$ python3 -q
>>> import numpy as np
>>> from numpy import linalg as LA
>>> np.set_printoptions(precision=4, suppress=True, linewidth=160, floatmode="fixed")
>>> mat = np.loadtxt("sample2.csv", delimiter=",")
>>> mat
array([[-0.2734, -0.2509, -0.9249,  0.0822],
       [ 0.9570, -0.1629, -0.2340,  0.0532],
       [ 0.0684,  0.4189, -0.2121, -0.8802],
       [ 0.0684,  0.8573, -0.2115,  0.4643]])
>>> LA.matrix_rank(mat)
np.int64(4)
>>> LA.svd(mat, compute_uv=False)
array([1.0000, 1.0000, 1.0000, 1.0000])
>>> mat - mat[0]
array([[ 0.0000,  0.0000,  0.0000,  0.0000],
       [ 1.2305,  0.0881,  0.6909, -0.0290],
       [ 0.3418,  0.6699,  0.7128, -0.9625],
       [ 0.3418,  1.1083,  0.7134,  0.3821]])
>>> np.diff(mat, axis=0)
array([[ 1.2305,  0.0881,  0.6909, -0.0290],
       [-0.8887,  0.5818,  0.0219, -0.9334],
       [ 0.0000,  0.4384,  0.0006,  1.3445]])
>>> np.unravel_index(np.abs(mat).argmax(), mat.shape)
(np.int64(1), np.int64(0))
>>> round(LA.norm(mat), 4)
np.float64(2.0)
>>> np.count_nonzero(mat)
np.int64(16)
>>> mat.shape
(4, 4)
>>> mat.mean(axis=0)
array([ 0.2051,  0.2156, -0.3956, -0.0701])
>>> mat.sum(axis=1)
array([-1.3671,  0.6134, -0.6051,  1.1784])
>>> rng = np.random.default_rng(844344)
>>> lab = rng.permutation(4)
>>> lab
array([2, 1, 3, 0])
>>> other = mat[lab][:, lab]
>>> np.diag(other)
array([-0.2121, -0.1629,  0.4643, -0.2734])
>>> np.allclose(other, mat)
False
>>> round(float(np.trace(other)), 4)
-0.1841
>>> A = np.load("dump.npy")
>>> A
array([[ -0.0538,   0.0432,  -0.9860,   3.2333,  -0.0463,  -0.0706,  -5.2706,  -0.0700,   0.6920,  -0.0171],
       [ -0.0680,   0.0121,  -1.0935,   4.8458,  -0.3062,  -0.2892,  -3.3168,  -0.0116,   1.2348,   0.0099],
       [  0.0390,   0.0377,  -0.6037,  -7.7349,   0.9903,  -0.2124, -23.0462,   0.1997,  -0.0946,   0.0221],
       [ -0.0086,  -0.0361,  -1.0785,  -3.8483,   0.2294,   0.5330,   6.9636,  -0.0807,  -1.7959,   0.0038],
       [  0.0424,   0.0495,   0.4084,   1.0811,   0.3995,   0.0524,   8.6534,  -0.0270,  -3.6406,   0.0248],
       [  0.0822,  -0.0555,  -1.5314,  -3.1179,   1.7164,  -0.3682,  -2.6359,   0.2682,   2.8222,   0.0078],
       [ -0.0723,  -0.0245,   0.6175,   0.8475,  -1.0536,   0.4061,  -6.4150,  -0.1870,   2.9996,  -0.0250],
       [  0.0498,   0.0162,   0.0751,   9.0440,  -2.5873,   0.2899,  -6.9111,  -0.1155,   2.4573,  -0.0078],
       [  0.0452,  -0.0118,  -0.4562,   0.4463,  -2.1526,  -0.2189,  -0.2183,   0.0378,  -1.1299,  -0.0062],
       [  0.1442,   0.0753,   0.9184,  -1.5405,   1.1912,   0.2709,  -4.3542,  -0.1611,  -0.9432,  -0.0722],
       [  0.0622,  -0.0341,  -1.6422,  -1.5170,  -0.0744,   0.0277, -12.6451,  -0.0100,   1.2421,  -0.0223],
       [  0.0913,   0.0025,  -1.2019, -11.7355,  -1.1603,  -0.1115,  -5.1679,   0.0793,   4.4212,  -0.0140],
       [  0.0137,  -0.0196,   0.6114,  -3.9249,   0.5789,  -0.0131,  14.6591,  -0.3737,  -2.2759,   0.0329],
       [ -0.0095,   0.0343,   0.3698,  -9.8928,  -2.2705,   0.1555,  -3.1127,  -0.2051,   4.9262,  -0.0279],
       [  0.0251,   0.0657,  -2.0471,  -6.7620,  -0.0493,   0.2406,   1.1675,   0.1364,   1.1745,   0.0082],
       [ -0.0267,   0.0851,   0.1526,  -5.3568,  -2.6824,   0.5004,  -9.9340,  -0.0362,  -1.7408,  -0.0328],
       [  0.0737,  -0.0461,   0.1875,   2.3577,   2.3867,  -0.1388,   8.5230,   0.0351,   2.8553,  -0.0321],
       [  0.0444,  -0.0331,  -0.3838,  -5.4284,   1.3433,  -0.4885,  -4.7907,  -0.1315,   2.9762,  -0.0066],
       [ -0.0756,   0.0228,   0.5530,  -1.8307,   1.2451,  -0.4129,  10.6232,   0.0909,  -0.5716,   0.0292],
       [ -0.0630,   0.0087,  -0.2815,   2.6449,  -1.0536,   0.0579, -14.5299,   0.1780,  -0.9757,  -0.0165],
       [  0.0163,   0.0176,  -0.5575,  -1.5039,  -0.8133,  -0.6983,  14.8859,   0.3057,  -2.6477,   0.0116],
       [ -0.0663,   0.0574,  -0.3877,  -0.3691,  -1.1587,   0.1509,  -2.7444,   0.0482,   1.2288,   0.0357]])
>>> Xc = (A - A.mean(axis=0)) / A.std(axis=0)
>>> np.argwhere(np.abs(Xc) > 2)
array([[ 2,  6],
       [ 7,  3],
       [ 9,  0],
       [ 9,  9],
       [11,  3],
       [12,  7],
       [14,  2],
       [20,  5]])
>>> Xc.std(axis=0)
array([1.0000, 1.0000, 1.0000, 1.0000, 1.0000, 1.0000, 1.0000, 1.0000, 1.0000, 1.0000])
>>> c = LA.lstsq(np.delete(Xc, 6, axis=1), Xc[:, 6])[0]
>>> np.abs(c).argmax()
np.int64(7)
>>> round(1 - np.var(Xc[:, 6] - np.delete(Xc, 6, axis=1) @ c), 4)
np.float64(0.3528)
>>> Xc = A - A.mean(axis=0)
>>> Uu, s, Vh = LA.svd(Xc, full_matrices=False)
>>> Vh[0] * np.sign(Vh[0, np.abs(Vh[0]).argmax()])
array([-0.0001, -0.0007,  0.0198,  0.0506,  0.0381, -0.0078,  0.9938, -0.0020, -0.0888,  0.0009])
>>> round((s ** 2).sum() ** 2 / (s ** 4).sum(), 4)
np.float64(1.6878)
>>> (np.sign(Uu[:, 0]) == np.sign(Uu[0, 0])).astype(int)
array([1, 1, 1, 0, 0, 1, 1, 1, 0, 1, 1, 1, 0, 1, 0, 1, 0, 1, 0, 1, 0, 1])
>>> np.searchsorted(np.cumsum(s ** 2) / (s ** 2).sum(), 0.9) + 1
np.int64(2)
>>> np.abs(Uu[:, 0]).argmax()
np.int64(2)
>>> other = np.c_[A[:, :7] @ np.array([[7, 1, 8, 4, 8, 3, 1],
...     [9, 5, 2, 3, 8, 7, 0],
...     [3, 6, 5, 4, 6, 3, 2],
...     [7, 4, 1, 5, 0, 7, 3],
...     [9, 3, 9, 4, 4, 0, 3],
...     [5, 8, 8, 9, 2, 6, 5],
...     [7, 3, 1, 6, 1, 0, 9]]), np.array([0, 3, 2, 1, 3, 0, 2, 2, 0, 0, 3, 3, 1, 1, 0, 3, 1, 3, 0, 1, 2, 1])]
>>> other
array([[ -17.9766,   -9.3361,   -8.2928,  -20.3073,  -11.5978,   19.3925,  -40.2532,    0.0000],
       [   2.8536,   -0.3679,   -9.5277,   -4.1091,  -12.1282,   28.7856,  -19.9334,    3.0000],
       [-208.8158, -102.2012,  -26.1987, -177.0478,  -22.5184,  -56.8489, -229.8800,    2.0000],
       [  22.9161,    3.7897,    3.9104,   23.7980,    2.1186,  -27.2541,   52.3151,    1.0000],
       [  73.9665,   34.6426,   16.2294,   61.3472,   13.5418,    9.5810,   83.4436,    3.0000],
       [ -31.1883,  -27.5594,   -0.3622,  -33.8164,   -5.4815,  -28.7706,  -32.7492,    0.0000],
       [ -45.2985,  -12.2568,   -9.3410,  -32.7047,   -6.8866,    9.8332,  -55.1601,    2.0000],
       [  -6.1862,   10.5814,  -18.0273,   -3.4385,  -15.7019,   65.5355,  -41.1803,    2.0000],
       [ -20.0303,   -9.8297,  -22.8396,  -11.3382,  -11.7365,    0.4951,   -9.0453,    0.0000],
       [ -24.7453,   -7.4527,   12.8895,  -22.1485,    8.2188,   -5.4432,  -36.9002,    0.0000],
       [-104.4639,  -53.9664,  -22.3917,  -89.9262,  -22.5157,  -15.4315, -121.6638,    3.0000],
       [-132.2681,  -73.9262,  -33.5122,  -99.7645,  -16.4931,  -86.1318,  -88.0685,    3.0000],
       [  82.0377,   33.4937,   18.9669,   72.9694,   20.5697,  -25.8148,  123.0649,    1.0000],
       [-109.3439,  -52.0960,  -30.3544,  -74.2786,   -9.4665,  -66.9956,  -62.9966,    1.0000],
       [ -43.7765,  -33.6976,  -14.0167,  -32.7277,  -10.1047,  -51.4965,  -12.7925,    0.0000],
       [-127.6384,  -53.9588,  -34.7096,  -91.8551,  -18.2800,  -33.5218, -110.7431,    3.0000],
       [  97.6147,   42.0177,   32.6855,   72.1306,   19.1380,   16.1320,   90.6949,    1.0000],
       [ -63.0250,  -38.3877,   -3.6674,  -56.3664,   -2.6069,  -42.1797,  -58.5373,    3.0000],
       [  72.0239,   28.3353,   18.9010,   57.8280,   17.6734,  -13.7005,   92.8179,    0.0000],
       [ -93.5951,  -37.4162,  -22.7983,  -79.0001,  -20.7519,   17.8891, -126.3317,    1.0000],
       [  81.4628,   27.3751,   -2.1460,   70.1460,    7.1623,  -16.2175,  122.4313,    2.0000],
       [ -32.5789,  -14.0840,  -14.6887,  -23.2324,   -9.4748,   -2.6385,  -29.3702,    1.0000]])
>>> np.round(LA.lstsq(A, other[:, 0])[0], 4) + 0
array([7.0000, 9.0000, 3.0000, 7.0000, 9.0000, 5.0000, 7.0000, 0.0000, 0.0000, 0.0000])
>>> np.round(LA.norm(other - A @ LA.lstsq(A, other)[0], axis=0), 4) + 0
array([0.0000, 0.0000, 0.0000, 0.0000, 0.0000, 0.0000, 0.0000, 6.8280])
>>> D = LA.norm(other[:, None] - other[None], axis=-1)
>>> D.mean(axis=1).argmax()
np.int64(2)
>>> (D + 1e9 * np.eye(22)).round(6).argmin(axis=1)
array([21,  0, 15, 18, 18, 21, 21,  1, 21, 21, 15, 13, 20, 11,  5, 10,  4,  5,  4, 10, 12,  8])
>>> D[19].round(6).argsort(kind="stable")[:4]
array([19, 10, 15, 17])
>>> vec = np.array([2, 4, 4, -3, 0, 2, 1, -5, -2, 3])
>>> rhs = A @ vec
>>> np.round(LA.pinv(A) @ A, 4) + 0
array([[1.0000, 0.0000, 0.0000, 0.0000, 0.0000, 0.0000, 0.0000, 0.0000, 0.0000, 0.0000],
       [0.0000, 1.0000, 0.0000, 0.0000, 0.0000, 0.0000, 0.0000, 0.0000, 0.0000, 0.0000],
       [0.0000, 0.0000, 1.0000, 0.0000, 0.0000, 0.0000, 0.0000, 0.0000, 0.0000, 0.0000],
       [0.0000, 0.0000, 0.0000, 1.0000, 0.0000, 0.0000, 0.0000, 0.0000, 0.0000, 0.0000],
       [0.0000, 0.0000, 0.0000, 0.0000, 1.0000, 0.0000, 0.0000, 0.0000, 0.0000, 0.0000],
       [0.0000, 0.0000, 0.0000, 0.0000, 0.0000, 1.0000, 0.0000, 0.0000, 0.0000, 0.0000],
       [0.0000, 0.0000, 0.0000, 0.0000, 0.0000, 0.0000, 1.0000, 0.0000, 0.0000, 0.0000],
       [0.0000, 0.0000, 0.0000, 0.0000, 0.0000, 0.0000, 0.0000, 1.0000, 0.0000, 0.0000],
       [0.0000, 0.0000, 0.0000, 0.0000, 0.0000, 0.0000, 0.0000, 0.0000, 1.0000, 0.0000],
       [0.0000, 0.0000, 0.0000, 0.0000, 0.0000, 0.0000, 0.0000, 0.0000, 0.0000, 1.0000]])
>>> np.round(LA.lstsq(A, rhs)[0], 4) + 0
array([ 2.0000,  4.0000,  4.0000, -3.0000,  0.0000,  2.0000,  1.0000, -5.0000, -2.0000,  3.0000])
>>> rhs = rhs + 0.05 * rng.normal(size=22)
>>> rhs
array([-20.1528, -25.2870,  -3.1130,  19.0685,  14.8546,  -7.2187, -11.0858, -37.4290,  -1.7185,   7.6152, -17.1054,  15.9003,  35.3922,  19.5961,  11.0237,
        11.6272,  -3.9952,   3.6663,  18.1490, -22.4216,  19.7115,  -5.3762])
>>> c, *_ = LA.lstsq(A, rhs)
>>> round(LA.norm(rhs - A @ c), 4)
np.float64(0.2215)
>>> c.round()
array([ 2.0000,  4.0000,  4.0000, -3.0000,  0.0000,  2.0000,  1.0000, -5.0000, -2.0000,  2.0000])
>>> W0 = np.loadtxt("a.csv", delimiter=",")
>>> W0
array([[ 0.0000,  2.0000,  1.0000,  0.0000, -2.0000, -1.0000,  2.0000,  2.0000, -3.0000],
       [ 2.0000,  3.0000,  1.0000,  1.0000, -2.0000,  3.0000,  0.0000,  0.0000, -1.0000],
       [ 0.0000,  2.0000,  0.0000, -2.0000,  1.0000, -3.0000,  2.0000, -3.0000,  2.0000],
       [-2.0000, -3.0000,  3.0000, -2.0000, -2.0000,  1.0000, -1.0000, -3.0000,  1.0000],
       [-3.0000,  2.0000, -1.0000, -2.0000,  2.0000, -3.0000,  2.0000,  1.0000, -2.0000],
       [-2.0000,  0.0000,  2.0000,  2.0000, -3.0000, -1.0000, -1.0000, -3.0000,  0.0000],
       [ 0.0000, -3.0000, -1.0000, -1.0000,  0.0000, -2.0000, -1.0000,  1.0000,  3.0000],
       [-2.0000,  0.0000, -2.0000, -3.0000, -1.0000,  1.0000,  1.0000,  3.0000,  1.0000],
       [-1.0000, -2.0000,  0.0000,  2.0000,  0.0000, -1.0000,  3.0000,  1.0000,  3.0000]])
>>> O, Rm = LA.qr(W0)
>>> np.round(O.T @ O, 4) + 0
array([[1.0000, 0.0000, 0.0000, 0.0000, 0.0000, 0.0000, 0.0000, 0.0000, 0.0000],
       [0.0000, 1.0000, 0.0000, 0.0000, 0.0000, 0.0000, 0.0000, 0.0000, 0.0000],
       [0.0000, 0.0000, 1.0000, 0.0000, 0.0000, 0.0000, 0.0000, 0.0000, 0.0000],
       [0.0000, 0.0000, 0.0000, 1.0000, 0.0000, 0.0000, 0.0000, 0.0000, 0.0000],
       [0.0000, 0.0000, 0.0000, 0.0000, 1.0000, 0.0000, 0.0000, 0.0000, 0.0000],
       [0.0000, 0.0000, 0.0000, 0.0000, 0.0000, 1.0000, 0.0000, 0.0000, 0.0000],
       [0.0000, 0.0000, 0.0000, 0.0000, 0.0000, 0.0000, 1.0000, 0.0000, 0.0000],
       [0.0000, 0.0000, 0.0000, 0.0000, 0.0000, 0.0000, 0.0000, 1.0000, 0.0000],
       [0.0000, 0.0000, 0.0000, 0.0000, 0.0000, 0.0000, 0.0000, 0.0000, 1.0000]])
>>> np.allclose(Rm.T @ Rm, W0.T @ W0)
True
>>> f = np.array([1, 1, 3])
>>> np.polyval(f, W0[0])
array([3.0000, 9.0000, 5.0000, 3.0000, 5.0000, 3.0000, 9.0000, 9.0000, 9.0000])
>>> np.correlate(W0[0], W0[2], "full")
array([ 0.0000,  4.0000, -4.0000,  1.0000, -8.0000,  3.0000,  0.0000,  0.0000, -3.0000, 12.0000, -8.0000,  3.0000, -9.0000, 10.0000,  4.0000, -6.0000,  0.0000])
>>> data = np.load("run0.npy")
>>> data
array([[ 0,  3,  4,  2, -3, -4, -4],
       [-3,  0,  0, -5, -1,  1,  0],
       [-4,  0,  0,  3, -2,  2,  1],
       [-2,  5, -3,  0,  1, -1,  2],
       [ 3,  1,  2, -1,  0, -1,  3],
       [ 4, -1, -2,  1,  1,  0,  2],
       [ 4,  0, -1, -2, -3, -2,  0]])
>>> # null space of dimension 1
>>> np.round(LA.det(data), 4)
np.float64(0.0)
>>> LA.matrix_power(data, 3)
array([[   0, -211, -325, -156,  250,  306,  325],
       [ 211,    0,   29,  210,   16,  -85,   -2],
       [ 325,  -29,    0, -138,   16, -117,   22],
       [ 156, -210,  138,    0,  -56,    0, -106],
       [-250,  -16,  -16,   56,    0,   90,  -81],
       [-306,   85,  117,    0,  -90,    0, -153],
       [-325,    2,  -22,  106,   81,  153,    0]])
>>> data @ data
array([[-70,  11,   0,   4,  -1,  20,  -9],
       [ 11, -36,  -1,  -4,   5,  18,   1],
       [  0,  -1, -34,  -6,  14,  13,  20],
       [  4,  -4,  -6, -44,   0,   2,   6],
       [ -1,   5,  14,   0, -25, -12, -14],
       [ 20,  18,  13,   2, -12, -27, -13],
       [ -9,   1,  20,   6, -14, -13, -34]])
>>> np.allclose(data, data.T)
False
